In [1]: import numpy as np

In [2]: import numpy.linalg as la

In [3]: np.set_printoptions(precision=2, suppress=True, linewidth=140, sign=" ")

In [4]: arr = np.loadtxt("x.csv", delimiter=",")

In [5]: arr
Out[5]: 
array([[ 3.,  0.,  3.,  1., -3.],
       [ 3.,  2., -3., -2.,  3.],
       [-1.,  2., -1., -2.,  1.],
       [ 0., -2.,  1.,  2., -1.],
       [-3.,  2., -3., -3.,  3.],
       [ 2., -1., -3., -1.,  3.],
       [ 2., -1., -1., -1.,  1.],
       [ 2., -3., -2.,  2.,  2.],
       [ 1.,  0.,  3.,  2., -3.],
       [ 3.,  2., -1.,  3.,  1.],
       [-1., -2., -2., -2.,  2.],
       [-3., -1.,  3., -3., -3.],
       [ 2.,  1.,  0.,  1.,  0.],
       [ 2.,  0., -3.,  0.,  3.]])

In [6]: u, g = arr[9], arr[13]

In [7]: u @ u
Out[7]: np.float64(24.0)

In [8]: p = (u @ g) / (u @ u) * u

In [9]: round(la.norm(u + g) ** 2 + la.norm(u - g) ** 2, 2)
Out[9]: np.float64(92.0)

In [10]: p
Out[10]: array([ 1.5,  1. , -0.5,  1.5,  0.5])

In [11]: np.outer(u, g)
Out[11]: 
array([[ 6.,  0., -9.,  0.,  9.],
       [ 4.,  0., -6.,  0.,  6.],
       [-2., -0.,  3., -0., -3.],
       [ 6.,  0., -9.,  0.,  9.],
       [ 2.,  0., -3.,  0.,  3.]])

In [12]: feats = np.load("m.npy")

In [13]: feats
Out[13]: 
array([[ 0,  0, -2, -1,  0, -3,  0,  0,  0,  3,  0, -2,  0],
       [ 0,  2,  0,  0,  0,  0,  0,  0,  0,  0,  0,  0,  1],
       [ 0, -3,  0,  0,  0,  1,  0,  0, -1,  0,  0,  3,  0],
       [-1,  0,  0, -2,  0,  0, -3,  0,  3, -2,  0,  0, -1],
       [ 0,  0,  0,  2,  3,  0,  0,  2,  0,  0,  0,  0,  0],
       [-3, -3,  0,  0,  0,  1,  0,  2, -2, -1,  0,  1,  0],
       [ 0,  0,  0,  1,  0,  0,  1,  0, -2,  0, -1,  0, -1],
       [ 0,  0,  0,  0,  0, -2,  0,  0,  0,  0,  0, -1,  0],
       [ 1,  0,  3,  0,  0,  0, -2,  0,  0,  0,  0, -2,  3],
       [ 0, -2, -1, -2, -3,  0,  0,  3,  0,  1,  0,  0,  0]])

In [14]: blk = np.stack([feats, -1 * feats, feats[::-1]])

In [15]: la.matrix_rank(blk)
Out[15]: array([ 10,  10,  10])

In [16]: (blk @ feats.T).shape
Out[16]: (3, 10, 10)

In [17]: np.einsum("bij,cij->bc", blk, blk)
Out[17]: 
array([[ 194, -194,   -2],
       [-194,  194,    2],
       [  -2,    2,  194]])

In [18]: blk.sum(axis=0)
Out[18]: 
array([[ 0, -2, -1, -2, -3,  0,  0,  3,  0,  1,  0,  0,  0],
       [ 1,  0,  3,  0,  0,  0, -2,  0,  0,  0,  0, -2,  3],
       [ 0,  0,  0,  0,  0, -2,  0,  0,  0,  0,  0, -1,  0],
       [ 0,  0,  0,  1,  0,  0,  1,  0, -2,  0, -1,  0, -1],
       [-3, -3,  0,  0,  0,  1,  0,  2, -2, -1,  0,  1,  0],
       [ 0,  0,  0,  2,  3,  0,  0,  2,  0,  0,  0,  0,  0],
       [-1,  0,  0, -2,  0,  0, -3,  0,  3, -2,  0,  0, -1],
       [ 0, -3,  0,  0,  0,  1,  0,  0, -1,  0,  0,  3,  0],
       [ 0,  2,  0,  0,  0,  0,  0,  0,  0,  0,  0,  0,  1],
       [ 0,  0, -2, -1,  0, -3,  0,  0,  0,  3,  0, -2,  0]])

In [19]: la.matrix_rank(blk.reshape(3, -1))
Out[19]: np.int64(2)

In [20]: t = np.radians(36)

In [21]: Rm = np.eye(13)

In [22]: Rm[10, 10] = Rm[8, 8] = np.cos(t)

In [23]: Rm[10, 8], Rm[8, 10] = -np.sin(t), np.sin(t)

In [24]: M2 = feats @ Rm.T

In [25]: M2
Out[25]: 
array([[ 0.  ,  0.  , -2.  , -1.  ,  0.  , -3.  ,  0.  ,  0.  ,  0.  ,  3.  ,  0.  , -2.  ,  0.  ],
       [ 0.  ,  2.  ,  0.  ,  0.  ,  0.  ,  0.  ,  0.  ,  0.  ,  0.  ,  0.  ,  0.  ,  0.  ,  1.  ],
       [ 0.  , -3.  ,  0.  ,  0.  ,  0.  ,  1.  ,  0.  ,  0.  , -0.81,  0.  ,  0.59,  3.  ,  0.  ],
       [-1.  ,  0.  ,  0.  , -2.  ,  0.  ,  0.  , -3.  ,  0.  ,  2.43, -2.  , -1.76,  0.  , -1.  ],
       [ 0.  ,  0.  ,  0.  ,  2.  ,  3.  ,  0.  ,  0.  ,  2.  ,  0.  ,  0.  ,  0.  ,  0.  ,  0.  ],
       [-3.  , -3.  ,  0.  ,  0.  ,  0.  ,  1.  ,  0.  ,  2.  , -1.62, -1.  ,  1.18,  1.  ,  0.  ],
       [ 0.  ,  0.  ,  0.  ,  1.  ,  0.  ,  0.  ,  1.  ,  0.  , -2.21,  0.  ,  0.37,  0.  , -1.  ],
       [ 0.  ,  0.  ,  0.  ,  0.  ,  0.  , -2.  ,  0.  ,  0.  ,  0.  ,  0.  ,  0.  , -1.  ,  0.  ],
       [ 1.  ,  0.  ,  3.  ,  0.  ,  0.  ,  0.  , -2.  ,  0.  ,  0.  ,  0.  ,  0.  , -2.  ,  3.  ],
       [ 0.  , -2.  , -1.  , -2.  , -3.  ,  0.  ,  0.  ,  3.  ,  0.  ,  1.  ,  0.  ,  0.  ,  0.  ]])

In [26]: np.allclose(feats @ feats.T, M2 @ M2.T)
Out[26]: True

In [27]: np.round(la.det(Rm), 2), np.round(np.trace(Rm), 2)
Out[27]: (np.float64(1.0), np.float64(12.62))

In [28]: np.abs(M2 - feats).max(axis=0)
Out[28]: array([ 0.  ,  0.  ,  0.  ,  0.  ,  0.  ,  0.  ,  0.  ,  0.  ,  0.57,  0.  ,  1.76,  0.  ,  0.  ])

In [29]: u = np.array([1, 9])

In [30]: np.correlate(M2[9], M2[7], "full")
Out[30]: array([ 0.,  0.,  2.,  1.,  2.,  3.,  0.,  0.,  1.,  2.,  3.,  6.,  0.,  0., -6.,  0., -2.,  0.,  0.,  0.,  0.,  0.,  0.,  0.,  0.])

In [31]: np.polyval(u, M2[9])
Out[31]: array([  9.,   7.,   8.,   7.,   6.,   9.,   9.,  12.,   9.,  10.,   9.,   9.,   9.])

In [32]: np.convolve(M2[9], u)
Out[32]: array([  0.,  -2., -19., -11., -21., -27.,   0.,   3.,  27.,   1.,   9.,   0.,   0.,   0.])

In [33]: Uu, s, VT = la.svd(feats, full_matrices=False)

In [34]: (s > 1e-8).sum()
Out[34]: np.int64(10)

In [35]: np.round(Uu.T @ feats @ VT.T, 2) + 0
Out[35]: 
array([[ 7.46,  0.  ,  0.  ,  0.  ,  0.  ,  0.  ,  0.  ,  0.  ,  0.  ,  0.  ],
       [ 0.  ,  6.22,  0.  ,  0.  ,  0.  ,  0.  ,  0.  ,  0.  ,  0.  ,  0.  ],
       [ 0.  ,  0.  ,  6.01,  0.  ,  0.  ,  0.  ,  0.  ,  0.  ,  0.  ,  0.  ],
       [ 0.  ,  0.  ,  0.  ,  4.89,  0.  ,  0.  ,  0.  ,  0.  ,  0.  ,  0.  ],
       [ 0.  ,  0.  ,  0.  ,  0.  ,  4.15,  0.  ,  0.  ,  0.  ,  0.  ,  0.  ],
       [ 0.  ,  0.  ,  0.  ,  0.  ,  0.  ,  2.94,  0.  ,  0.  ,  0.  ,  0.  ],
       [ 0.  ,  0.  ,  0.  ,  0.  ,  0.  ,  0.  ,  2.78,  0.  ,  0.  ,  0.  ],
       [ 0.  ,  0.  ,  0.  ,  0.  ,  0.  ,  0.  ,  0.  ,  1.86,  0.  ,  0.  ],
       [ 0.  ,  0.  ,  0.  ,  0.  ,  0.  ,  0.  ,  0.  ,  0.  ,  1.14,  0.  ],
       [ 0.  ,  0.  ,  0.  ,  0.  ,  0.  ,  0.  ,  0.  ,  0.  ,  0.  ,  1.11]])

In [36]: s
Out[36]: array([ 7.46,  6.22,  6.01,  4.89,  4.15,  2.94,  2.78,  1.86,  1.14,  1.11])

In [37]: np.round(Uu.T @ Uu, 2) + 0
Out[37]: 
array([[ 1.,  0.,  0.,  0.,  0.,  0.,  0.,  0.,  0.,  0.],
       [ 0.,  1.,  0.,  0.,  0.,  0.,  0.,  0.,  0.,  0.],
       [ 0.,  0.,  1.,  0.,  0.,  0.,  0.,  0.,  0.,  0.],
       [ 0.,  0.,  0.,  1.,  0.,  0.,  0.,  0.,  0.,  0.],
       [ 0.,  0.,  0.,  0.,  1.,  0.,  0.,  0.,  0.,  0.],
       [ 0.,  0.,  0.,  0.,  0.,  1.,  0.,  0.,  0.,  0.],
       [ 0.,  0.,  0.,  0.,  0.,  0.,  1.,  0.,  0.,  0.],
       [ 0.,  0.,  0.,  0.,  0.,  0.,  0.,  1.,  0.,  0.],
       [ 0.,  0.,  0.,  0.,  0.,  0.,  0.,  0.,  1.,  0.],
       [ 0.,  0.,  0.,  0.,  0.,  0.,  0.,  0.,  0.,  1.]])
